In [1]: import numpy as np

In [2]: np.set_printoptions(precision=4, suppress=True, linewidth=140, sign=" ")

In [3]: rnd = lambda a: np.round(a, 4) + 0

In [4]: arr = np.loadtxt("dump.csv", delimiter=",")

In [5]: print(arr)
[[ 2.  2. -2.  3.  2. -1.]
 [-3. -1. -1. -3.  2.  0.]
 [-2.  2.  3.  2. -3. -2.]
 [ 2. -2. -3.  3.  2.  2.]
 [-2. -2. -2.  1. -3.  3.]
 [ 0.  1. -3.  3. -2.  1.]]

In [6]: left, s, VT = np.linalg.svd(arr)

In [7]: print(rnd(s))
[ 8.3221  6.9239  6.472   3.1925  1.9241  0.1462]

In [8]: A2 = left[:, :5] @ np.diag(s[:5]) @ VT[:5]

In [9]: print(rnd(np.linalg.norm(arr - A2, 2)), rnd(s[5]))
0.1462 0.1462

In [10]: f, g = arr[1], arr[5]

In [11]: print(f @ g)
-11.0

In [12]: print(f @ f)
24.0

In [13]: p = (f @ g) / (f @ f) * f

In [14]: print(rnd((g - p) @ f))
0.0

In [15]: print(rnd(g - p))
[-1.375   0.5417 -3.4583  1.625  -1.0833  1.    ]

In [16]: print(rnd(np.linalg.norm(f + g) ** 2 + np.linalg.norm(f - g) ** 2))
96.0

In [17]: rng = np.random.default_rng(829419)

In [18]: z = rng.permutation(6)

In [19]: print(z)
[ 3  4  1  0  5  2]

In [20]: A2 = arr[z][:, z]

In [21]: print(A2)
[[ 3.  2. -2.  2.  2. -3.]
 [ 1. -3. -2. -2.  3. -2.]
 [-3.  2. -1. -3.  0. -1.]
 [ 3.  2.  2.  2. -1. -2.]
 [ 3. -2.  1.  0.  1. -3.]
 [ 2. -3.  2. -2. -2.  3.]]

In [22]: print(rnd(np.sort(np.abs(np.linalg.eigvals(A2)))))
[ 0.4039  2.6349  2.844   3.8226  3.8226  7.5742]

In [23]: print(np.trace(A2))
5.0

In [24]: print(rnd(np.linalg.det(A2)), rnd(np.linalg.det(arr[z])))
335.0 335.0

In [25]: print(np.allclose(A2, arr))
False

In [26]: print(rnd(np.linalg.norm(arr[5] - arr[0])))
5.099

In [27]: print(rnd(np.linalg.norm(arr) ** 2 / np.linalg.norm(arr, 2) ** 2))
2.4979

In [28]: print(rnd(np.linalg.norm(arr, 2)))
8.3221

In [29]: print(np.linalg.norm(arr, axis=1).argmax())
2
